>>> import numpy as np
>>> from numpy import linalg as LA
>>> np.set_printoptions(suppress=True, linewidth=120)
>>> rd = lambda a: np.round(a, 2) + 0
>>> J = np.load("a.npy")
>>> J
array([[1.  , 0.9 , 0.81, 0.73, 0.66, 0.59, 0.53, 0.48, 0.43, 0.39, 0.35, 0.31, 0.28, 0.25, 0.23, 0.21],
       [0.9 , 1.  , 0.9 , 0.81, 0.73, 0.66, 0.59, 0.53, 0.48, 0.43, 0.39, 0.35, 0.31, 0.28, 0.25, 0.23],
       [0.81, 0.9 , 1.  , 0.9 , 0.81, 0.73, 0.66, 0.59, 0.53, 0.48, 0.43, 0.39, 0.35, 0.31, 0.28, 0.25],
       [0.73, 0.81, 0.9 , 1.  , 0.9 , 0.81, 0.73, 0.66, 0.59, 0.53, 0.48, 0.43, 0.39, 0.35, 0.31, 0.28],
       [0.66, 0.73, 0.81, 0.9 , 1.  , 0.9 , 0.81, 0.73, 0.66, 0.59, 0.53, 0.48, 0.43, 0.39, 0.35, 0.31],
       [0.59, 0.66, 0.73, 0.81, 0.9 , 1.  , 0.9 , 0.81, 0.73, 0.66, 0.59, 0.53, 0.48, 0.43, 0.39, 0.35],
       [0.53, 0.59, 0.66, 0.73, 0.81, 0.9 , 1.  , 0.9 , 0.81, 0.73, 0.66, 0.59, 0.53, 0.48, 0.43, 0.39],
       [0.48, 0.53, 0.59, 0.66, 0.73, 0.81, 0.9 , 1.  , 0.9 , 0.81, 0.73, 0.66, 0.59, 0.53, 0.48, 0.43],
       [0.43, 0.48, 0.53, 0.59, 0.66, 0.73, 0.81, 0.9 , 1.  , 0.9 , 0.81, 0.73, 0.66, 0.59, 0.53, 0.48],
       [0.39, 0.43, 0.48, 0.53, 0.59, 0.66, 0.73, 0.81, 0.9 , 1.  , 0.9 , 0.81, 0.73, 0.66, 0.59, 0.53],
       [0.35, 0.39, 0.43, 0.48, 0.53, 0.59, 0.66, 0.73, 0.81, 0.9 , 1.  , 0.9 , 0.81, 0.73, 0.66, 0.59],
       [0.31, 0.35, 0.39, 0.43, 0.48, 0.53, 0.59, 0.66, 0.73, 0.81, 0.9 , 1.  , 0.9 , 0.81, 0.73, 0.66],
       [0.28, 0.31, 0.35, 0.39, 0.43, 0.48, 0.53, 0.59, 0.66, 0.73, 0.81, 0.9 , 1.  , 0.9 , 0.81, 0.73],
       [0.25, 0.28, 0.31, 0.35, 0.39, 0.43, 0.48, 0.53, 0.59, 0.66, 0.73, 0.81, 0.9 , 1.  , 0.9 , 0.81],
       [0.23, 0.25, 0.28, 0.31, 0.35, 0.39, 0.43, 0.48, 0.53, 0.59, 0.66, 0.73, 0.81, 0.9 , 1.  , 0.9 ],
       [0.21, 0.23, 0.25, 0.28, 0.31, 0.35, 0.39, 0.43, 0.48, 0.53, 0.59, 0.66, 0.73, 0.81, 0.9 , 1.  ]])
>>> # equal to its transpose
>>> Lm = LA.cholesky(J)
>>> rd(np.prod(np.diag(Lm)) ** 2), rd(LA.det(J))
(np.float64(0.0), np.float64(0.0))
>>> rd(np.diag(Lm) ** 2)
array([1.  , 0.19, 0.19, 0.19, 0.19, 0.19, 0.19, 0.19, 0.19, 0.19, 0.19, 0.19, 0.19, 0.19, 0.19, 0.19])
>>> evals, vecs = LA.eigh(J)
>>> rd(LA.eigvalsh(J @ J))
array([ 0.  ,  0.  ,  0.  ,  0.  ,  0.  ,  0.01,  0.01,  0.01,  0.02,  0.03,  0.05,  0.12,  0.32,  1.26,  8.73, 98.66])
>>> (evals > 1e-8).sum(), (evals < -1e-8).sum()
(np.int64(16), np.int64(0))
>>> rd(evals.sum()), np.trace(J)
(np.float64(16.0), np.float64(16.0))
>>> print(np.abs(vecs[:, -1]).round(6).argmax())
7
>>> u = np.array([-1, 2, 2])
>>> rd(np.polyval(u, J[10]))
array([2.58, 2.63, 2.68, 2.73, 2.78, 2.83, 2.88, 2.93, 2.96, 2.99, 3.  , 2.99, 2.96, 2.93, 2.88, 2.83])
>>> rd(np.cross(J[10, :3], J[8, :3]))
array([0., 0., 0.])
>>> E = np.loadtxt("mat.csv", delimiter=",")
>>> print(E)
[[ 1.  0.  0.  0.  0.  0.  0.  0.  0.  0.  0.  0.  0.  0.]
 [-3.  1.  0.  0.  0.  0.  0.  0.  0.  0.  0.  0.  0.  0.]
 [ 5. -3.  1.  0.  0.  0.  0.  0.  0.  0.  0.  0.  0.  0.]
 [ 4. -2. -5.  1.  0.  0.  0.  0.  0.  0.  0.  0.  0.  0.]
 [ 2.  2. -2. -1.  1.  0.  0.  0.  0.  0.  0.  0.  0.  0.]
 [ 3. -2.  2.  0. -3.  1.  0.  0.  0.  0.  0.  0.  0.  0.]
 [-3.  1. -3.  4. -4. -3.  1.  0.  0.  0.  0.  0.  0.  0.]
 [-5.  0. -4.  1. -5.  2. -2.  1.  0.  0.  0.  0.  0.  0.]
 [ 3.  2.  0.  5.  2.  0.  1.  3.  1.  0.  0.  0.  0.  0.]
 [ 5. -5. -3.  0.  0.  5. -3.  4. -3.  1.  0.  0.  0.  0.]
 [-3.  4. -5.  0.  3.  5.  2. -3.  4.  0.  1.  0.  0.  0.]
 [ 3. -5.  1. -5.  5. -1. -2.  1. -2. -1.  5.  1.  0.  0.]
 [-2. -1.  5.  5. -2.  4. -3.  0.  1. -4. -5. -4.  1.  0.]
 [ 1.  2.  1. -4. -4. -5.  3. -4.  4. -1.  1. -1. -4.  1.]]
>>> other = E / LA.norm(E, axis=1, keepdims=True)
>>> C2 = other @ other.T
>>> rd(np.degrees(np.arccos(np.clip(C2[6, 9], -1, 1))))
np.float64(109.9)
>>> np.argwhere(np.triu(np.abs(C2) > 0.95, 1))
array([[1, 2]])
>>> other = np.array([[-2, 5, 4],
...     [4, 5, 5],
...     [-4, -5, 2],
...     [4, -4, 3],
...     [-4, 0, -4],
...     [-1, -2, 3],
...     [-3, 1, 2],
...     [-5, 3, -4],
...     [-4, 5, -1],
...     [-2, -4, 2],
...     [-4, -5, -1],
...     [-2, 2, -1],
...     [4, -1, 0],
...     [-4, -3, 2]])
>>> np.einsum("ik,kj->ji", E, other)
array([[ -2.,  10., -26.,   8.,   4., -11.,  54.,  49.,  -8., -24.,  14., -80.,  49., -18.],
       [  5., -10.,   5.,  31.,  34.,  -7.,  -4., -12.,  20.,  -5.,  28., -21., -34.,  45.],
       [  4.,  -7.,   7.,  -1.,   7.,  21.,   8.,  -7.,  18., -13.,  12., -63.,  26.,  23.]])
>>> LA.matrix_rank(E @ other)
np.int64(3)
>>> print(np.vstack([E, other.T]).shape)
(17, 14)
>>> np.einsum("ij,ij->i", E, E)
array([  1.,  10.,  35.,  46.,  14.,  27.,  61.,  76.,  53., 119., 114., 122., 143., 124.])
>>> print(np.einsum("ik,kj->ij", E, other))
[[ -2.   5.   4.]
 [ 10. -10.  -7.]
 [-26.   5.   7.]
 [  8.  31.  -1.]
 [  4.  34.   7.]
 [-11.  -7.  21.]
 [ 54.  -4.   8.]
 [ 49. -12.  -7.]
 [ -8.  20.  18.]
 [-24.  -5. -13.]
 [ 14.  28.  12.]
 [-80. -21. -63.]
 [ 49. -34.  26.]
 [-18.  45.  23.]]
>>> other.T @ E.T
array([[ -2.,  10., -26.,   8.,   4., -11.,  54.,  49.,  -8., -24.,  14., -80.,  49., -18.],
       [  5., -10.,   5.,  31.,  34.,  -7.,  -4., -12.,  20.,  -5.,  28., -21., -34.,  45.],
       [  4.,  -7.,   7.,  -1.,   7.,  21.,   8.,  -7.,  18., -13.,  12., -63.,  26.,  23.]])
>>> W0 = np.loadtxt("m.csv", delimiter=",")
>>> W0
array([[278., 272., 165., 312., 247., 149., 278., 355., 215., 196., 186.],
       [272., 440., 166., 321., 324., 205., 352., 375., 242., 218., 224.],
       [165., 166., 218., 192., 174.,  97., 208., 197., 171., 169., 182.],
       [312., 321., 192., 447., 370., 151., 386., 479., 303., 263., 260.],
       [247., 324., 174., 370., 444., 191., 370., 375., 289., 260., 275.],
       [149., 205.,  97., 151., 191., 179., 173., 174., 114.,  80., 116.],
       [278., 352., 208., 386., 370., 173., 399., 401., 306., 261., 274.],
       [355., 375., 197., 479., 375., 174., 401., 548., 307., 240., 264.],
       [215., 242., 171., 303., 289., 114., 306., 307., 296., 214., 263.],
       [196., 218., 169., 263., 260.,  80., 261., 240., 214., 310., 193.],
       [186., 224., 182., 260., 275., 116., 274., 264., 263., 193., 317.]])
>>> # symmetric, so the eigenvalues are real
>>> x = np.array([1, -1, -2, -1, 1, -3, -2, -1, -1, -3, -3])
>>> W0 @ (2 * x)
array([-6216., -7518., -5166., -8092., -7866., -3938., -8270., -8418., -6742., -6176., -6680.])
>>> np.sign((W0 @ x).round(6))
array([-1., -1., -1., -1., -1., -1., -1., -1., -1., -1., -1.])
>>> print(W0 * x)
[[ 278. -272. -330. -312.  247. -447. -556. -355. -215. -588. -558.]
 [ 272. -440. -332. -321.  324. -615. -704. -375. -242. -654. -672.]
 [ 165. -166. -436. -192.  174. -291. -416. -197. -171. -507. -546.]
 [ 312. -321. -384. -447.  370. -453. -772. -479. -303. -789. -780.]
 [ 247. -324. -348. -370.  444. -573. -740. -375. -289. -780. -825.]
 [ 149. -205. -194. -151.  191. -537. -346. -174. -114. -240. -348.]
 [ 278. -352. -416. -386.  370. -519. -798. -401. -306. -783. -822.]
 [ 355. -375. -394. -479.  375. -522. -802. -548. -307. -720. -792.]
 [ 215. -242. -342. -303.  289. -342. -612. -307. -296. -642. -789.]
 [ 196. -218. -338. -263.  260. -240. -522. -240. -214. -930. -579.]
 [ 186. -224. -364. -260.  275. -348. -548. -264. -263. -579. -951.]]
>>> LA.norm(W0 @ x) <= LA.norm(W0, 2) * LA.norm(x) + 1e-9
np.True_
>>> evals, vecs = LA.eigh(W0)
>>> x = np.array([5, 0, 3, 0, 0, 4, 4, 0, 2, 3, 5])
>>> rd(vecs * np.maximum(evals, 0) @ vecs.T)
array([[278., 272., 165., 312., 247., 149., 278., 355., 215., 196., 186.],
       [272., 440., 166., 321., 324., 205., 352., 375., 242., 218., 224.],
       [165., 166., 218., 192., 174.,  97., 208., 197., 171., 169., 182.],
       [312., 321., 192., 447., 370., 151., 386., 479., 303., 263., 260.],
       [247., 324., 174., 370., 444., 191., 370., 375., 289., 260., 275.],
       [149., 205.,  97., 151., 191., 179., 173., 174., 114.,  80., 116.],
       [278., 352., 208., 386., 370., 173., 399., 401., 306., 261., 274.],
       [355., 375., 197., 479., 375., 174., 401., 548., 307., 240., 264.],
       [215., 242., 171., 303., 289., 114., 306., 307., 296., 214., 263.],
       [196., 218., 169., 263., 260.,  80., 261., 240., 214., 310., 193.],
       [186., 224., 182., 260., 275., 116., 274., 264., 263., 193., 317.]])
>>> np.abs(W0).sum(axis=1).max(), rd(np.abs(evals).max())
(np.float64(3715.0), np.float64(2964.98))
>>> print(rd(LA.eigvalsh(W0[1:, 1:])))
[   1.52   16.04   29.73   40.11   82.53  118.64  134.43  192.38  240.95 2741.67]
>>> W = np.array([[3, 2, 0, 0, 1, 0],
...     [1, 0, 0, 2, 2, 2],
...     [3, 0, 3, 0, 1, 3],
...     [3, 1, 3, 2, 0, 3],
...     [3, 0, 0, 2, 0, 0],
...     [1, 3, 3, 0, 1, 3],
...     [2, 1, 2, 2, 0, 3],
...     [1, 0, 2, 1, 0, 2],
...     [0, 2, 0, 0, 2, 2],
...     [1, 0, 0, 2, 1, 1],
...     [3, 0, 2, 1, 0, 3],
...     [0, 2, 2, 1, 3, 1],
...     [3, 1, 2, 1, 2, 2],
...     [1, 1, 0, 0, 1, 1]])
>>> beta = np.array([9, 4, 9, -5, 6, 7])
>>> hid = np.maximum(E @ W + beta, 0)
>>> (hid > 0).astype(int)
array([[1, 1, 1, 0, 1, 1],
       [1, 0, 1, 0, 1, 1],
       [1, 1, 1, 0, 1, 1],
       [1, 1, 0, 0, 1, 0],
       [1, 1, 0, 0, 1, 1],
       [1, 1, 1, 0, 1, 1],
       [0, 0, 1, 0, 0, 1],
       [0, 0, 1, 0, 0, 0],
       [1, 1, 1, 1, 1, 1],
       [1, 1, 1, 0, 0, 0],
       [1, 1, 1, 1, 1, 1],
       [1, 0, 1, 0, 0, 0],
       [1, 1, 1, 0, 0, 1],
       [0, 0, 0, 0, 1, 0]])
>>> W2 = np.array([[2, 2, -4],
...     [-5, 2, 3],
...     [1, 0, 0],
...     [-5, -1, 5],
...     [-1, 0, -2],
...     [-2, -1, 1]])
>>> hid @ W2
array([[ -18.,   29.,  -37.],
       [ -12.,   -7.,   -5.],
       [ -24.,   72.,  -62.],
       [ -52.,   40.,    9.],
       [ -27.,   34.,  -41.],
       [ -51.,   42.,  -21.],
       [  -7.,   -6.,    6.],
       [   4.,    0.,    0.],
       [-145.,   73.,  -33.],
       [ -55.,   68.,    4.],
       [-218.,   23.,   84.],
       [  56.,   52., -104.],
       [ -38.,   15.,   14.],
       [  -4.,    0.,   -8.]])
>>> (hid @ W2).round(6).argmax(axis=1)
array([1, 2, 1, 1, 1, 1, 2, 0, 1, 1, 2, 0, 1, 1])
>>> rng = np.random.default_rng(26)
>>> z = rng.integers(0, 2, 12)
>>> X = np.triu((z[:, None] == z) & (rng.random((12, 12)) < 0.8), 1).astype(int)
>>> X += X.T
>>> X
array([[0, 0, 1, 0, 0, 0, 0, 1, 1, 1, 0, 0],
       [0, 0, 0, 0, 1, 0, 0, 0, 0, 0, 1, 0],
       [1, 0, 0, 0, 0, 0, 0, 1, 1, 1, 0, 1],
       [0, 0, 0, 0, 1, 1, 1, 0, 0, 0, 1, 0],
       [0, 1, 0, 1, 0, 1, 0, 0, 0, 0, 1, 0],
       [0, 0, 0, 1, 1, 0, 1, 0, 0, 0, 1, 0],
       [0, 0, 0, 1, 0, 1, 0, 0, 0, 0, 1, 0],
       [1, 0, 1, 0, 0, 0, 0, 0, 1, 1, 0, 0],
       [1, 0, 1, 0, 0, 0, 0, 1, 0, 1, 0, 1],
       [1, 0, 1, 0, 0, 0, 0, 1, 1, 0, 0, 1],
       [0, 1, 0, 1, 1, 1, 1, 0, 0, 0, 0, 0],
       [0, 0, 1, 0, 0, 0, 0, 0, 1, 1, 0, 0]])
>>> # symmetric
>>> np.trace(X @ X @ X) // 6
np.int64(21)
>>> np.argwhere(np.triu(X))
array([[ 0,  2],
       [ 0,  7],
       [ 0,  8],
       [ 0,  9],
       [ 1,  4],
       [ 1, 10],
       [ 2,  7],
       [ 2,  8],
       [ 2,  9],
       [ 2, 11],
       [ 3,  4],
       [ 3,  5],
       [ 3,  6],
       [ 3, 10],
       [ 4,  5],
       [ 4, 10],
       [ 5,  6],
       [ 5, 10],
       [ 6, 10],
       [ 7,  8],
       [ 7,  9],
       [ 8,  9],
       [ 8, 11],
       [ 9, 11]])
>>> Lm = np.diag(X.sum(axis=1)) - X
>>> print((LA.eigvalsh(Lm) < 1e-8).sum())
2
>>> print(np.trace(X))
0
>>> rd(np.sort(np.abs(LA.eigvals(X))))
array([0.38, 0.38, 0.78, 1.  , 1.  , 1.  , 1.  , 1.48, 1.78, 1.8 , 3.86, 4.43])
>>> print(LA.matrix_power(X, 3))
[[12  0 16  0  0  0  0 13 16 16  0  9]
 [ 0  2  0  5  7  5  5  0  0  0  8  0]
 [16  0 16  0  0  0  0 16 17 17  0 13]
 [ 0  5  0 10 12 11 10  0  0  0 13  0]
 [ 0  7  0 12  8 12  7  0  0  0 12  0]
 [ 0  5  0 11 12 10 10  0  0  0 13  0]
 [ 0  5  0 10  7 10  6  0  0  0 11  0]
 [13  0 16  0  0  0  0 12 16 16  0  9]
 [16  0 17  0  0  0  0 16 16 17  0 13]
 [16  0 17  0  0  0  0 16 17 16  0 13]
 [ 0  8  0 13 12 13 11  0  0  0 12  0]
 [ 9  0 13  0  0  0  0  9 13 13  0  6]]
>>> print(np.allclose(X, X.T))
True
>>> (X + X.T) / 2
array([[0., 0., 1., 0., 0., 0., 0., 1., 1., 1., 0., 0.],
       [0., 0., 0., 0., 1., 0., 0., 0., 0., 0., 1., 0.],
       [1., 0., 0., 0., 0., 0., 0., 1., 1., 1., 0., 1.],
       [0., 0., 0., 0., 1., 1., 1., 0., 0., 0., 1., 0.],
       [0., 1., 0., 1., 0., 1., 0., 0., 0., 0., 1., 0.],
       [0., 0., 0., 1., 1., 0., 1., 0., 0., 0., 1., 0.],
       [0., 0., 0., 1., 0., 1., 0., 0., 0., 0., 1., 0.],
       [1., 0., 1., 0., 0., 0., 0., 0., 1., 1., 0., 0.],
       [1., 0., 1., 0., 0., 0., 0., 1., 0., 1., 0., 1.],
       [1., 0., 1., 0., 0., 0., 0., 1., 1., 0., 0., 1.],
       [0., 1., 0., 1., 1., 1., 1., 0., 0., 0., 0., 0.],
       [0., 0., 1., 0., 0., 0., 0., 0., 1., 1., 0., 0.]])
>>> np.allclose(X @ X.T, X.T @ X)
True
>>> rd(LA.det(X))
np.float64(9.0)
>>> rd(np.abs(LA.eigvals(X)).max())
np.float64(4.43)
>>> evals, vecs = LA.eigh(X)
>>> rd(vecs @ np.diag(evals) @ vecs.T)
array([[0., 0., 1., 0., 0., 0., 0., 1., 1., 1., 0., 0.],
       [0., 0., 0., 0., 1., 0., 0., 0., 0., 0., 1., 0.],
       [1., 0., 0., 0., 0., 0., 0., 1., 1., 1., 0., 1.],
       [0., 0., 0., 0., 1., 1., 1., 0., 0., 0., 1., 0.],
       [0., 1., 0., 1., 0., 1., 0., 0., 0., 0., 1., 0.],
       [0., 0., 0., 1., 1., 0., 1., 0., 0., 0., 1., 0.],
       [0., 0., 0., 1., 0., 1., 0., 0., 0., 0., 1., 0.],
       [1., 0., 1., 0., 0., 0., 0., 0., 1., 1., 0., 0.],
       [1., 0., 1., 0., 0., 0., 0., 1., 0., 1., 0., 1.],
       [1., 0., 1., 0., 0., 0., 0., 1., 1., 0., 0., 1.],
       [0., 1., 0., 1., 1., 1., 1., 0., 0., 0., 0., 0.],
       [0., 0., 1., 0., 0., 0., 0., 0., 1., 1., 0., 0.]])
>>> np.abs(vecs[:, -1]).round(6).argmax()
np.int64(2)
>>> rd(evals.sum()), np.trace(X)
(np.float64(0.0), np.int64(0))
>>> rd(evals)
array([-1.8 , -1.78, -1.48, -1.  , -1.  , -1.  , -1.  , -0.38,  0.38,  0.78,  3.86,  4.43])
>>> rd(LA.eigvalsh(X @ X))
array([ 0.14,  0.14,  0.61,  1.  ,  1.  ,  1.  ,  1.  ,  2.18,  3.18,  3.25, 14.89, 19.61])
>>> print(rd(LA.eigvalsh(X + -3 * np.eye(12))))
[-4.8  -4.78 -4.48 -4.   -4.   -4.   -4.   -3.38 -2.62 -2.22  0.86  1.43]
>>> (evals > 1e-8).sum(), (evals < -1e-8).sum()
(np.int64(4), np.int64(8))
